$ ipython --no-banner

In [1]: import numpy as np

In [2]: np.set_printoptions(precision=2, suppress=True, linewidth=120, sign=" ")

In [3]: tidy = lambda a: np.round(a, 2) + 0

In [4]: C = np.array([[0.7, 0.6, 0.4, 0.6, 0.9, -2.0, 0.2, 1.5, -1.4, -0.3]])

In [5]: rng = np.random.default_rng(100441)

In [6]: J = np.array([[0],
   ...:     [2],
   ...:     [0],
   ...:     [0],
   ...:     [0],
   ...:     [3],
   ...:     [3],
   ...:     [3],
   ...:     [1],
   ...:     [2],
   ...:     [3],
   ...:     [0],
   ...:     [0],
   ...:     [1],
   ...:     [3],
   ...:     [1]]) @ C + 0.02 * rng.normal(size=(16, 10))

In [7]: print(tidy(J))
[[ 0.    0.    0.02  0.02  0.03 -0.02 -0.01  0.    0.   -0.02]
 [ 1.42  1.21  0.82  1.2   1.79 -4.    0.44  3.04 -2.8  -0.6 ]
 [ 0.02 -0.01  0.02  0.    0.03 -0.01  0.    0.02 -0.02  0.03]
 [ 0.   -0.01 -0.04  0.03  0.   -0.01 -0.01  0.01  0.   -0.01]
 [-0.04  0.03 -0.02  0.01 -0.03 -0.03  0.02  0.03 -0.02 -0.03]
 [ 2.09  1.78  1.21  1.79  2.68 -6.03  0.62  4.5  -4.2  -0.95]
 [ 2.08  1.79  1.23  1.78  2.72 -6.04  0.6   4.52 -4.22 -0.87]
 [ 2.09  1.81  1.19  1.8   2.68 -6.02  0.59  4.51 -4.17 -0.93]
 [ 0.72  0.63  0.39  0.61  0.9  -1.98  0.18  1.5  -1.39 -0.32]
 [ 1.4   1.2   0.78  1.2   1.8  -3.99  0.41  2.97 -2.77 -0.59]
 [ 2.08  1.83  1.21  1.8   2.7  -6.03  0.6   4.48 -4.22 -0.9 ]
 [ 0.   -0.01 -0.02 -0.01  0.02 -0.03  0.    0.01  0.    0.01]
 [ 0.01  0.    0.   -0.03  0.01  0.   -0.01  0.   -0.01 -0.01]
 [ 0.71  0.6   0.4   0.6   0.88 -2.02  0.19  1.49 -1.39 -0.3 ]
 [ 2.11  1.79  1.21  1.75  2.67 -5.99  0.61  4.53 -4.23 -0.9 ]
 [ 0.73  0.62  0.4   0.63  0.93 -2.03  0.2   1.53 -1.41 -0.27]]

In [8]: x = np.array([0, 1, 0, 0, -1, -2, -1, 1, 3, -2])

In [9]: y = J @ x

In [10]: print(tidy(y))
[ 0.04  2.81 -0.11  0.04  0.13  4.35  4.15  4.44  1.47  2.81  4.19  0.02 -0.02  1.49  4.12  1.41]

In [11]: print(tidy(np.linalg.pinv(J) @ J))
[[ 1.  0.  0.  0.  0.  0.  0.  0.  0.  0.]
 [ 0.  1.  0.  0.  0.  0.  0.  0.  0.  0.]
 [ 0.  0.  1.  0.  0.  0.  0.  0.  0.  0.]
 [ 0.  0.  0.  1.  0.  0.  0.  0.  0.  0.]
 [ 0.  0.  0.  0.  1.  0.  0.  0.  0.  0.]
 [ 0.  0.  0.  0.  0.  1.  0.  0.  0.  0.]
 [ 0.  0.  0.  0.  0.  0.  1.  0.  0.  0.]
 [ 0.  0.  0.  0.  0.  0.  0.  1.  0.  0.]
 [ 0.  0.  0.  0.  0.  0.  0.  0.  1.  0.]
 [ 0.  0.  0.  0.  0.  0.  0.  0.  0.  1.]]

In [12]: print(tidy(np.linalg.solve(J.T @ J, J.T @ y)))
[ 0.  1.  0.  0. -1. -2. -1.  1.  3. -2.]

In [13]: y = y + 0.05 * rng.normal(size=16)

In [14]: print(tidy(y))
[ 0.03  2.72 -0.19  0.01  0.09  4.35  4.22  4.28  1.42  2.84  4.17 -0.04 -0.07  1.46  4.14  1.45]

In [15]: coef, *_ = np.linalg.lstsq(J, y)

In [16]: print(tidy(np.linalg.norm(y - J @ coef)))
0.19

In [17]: print(coef.round())
[-0.  0. -0.  1. -1. -2. -0. -0.  1. -1.]
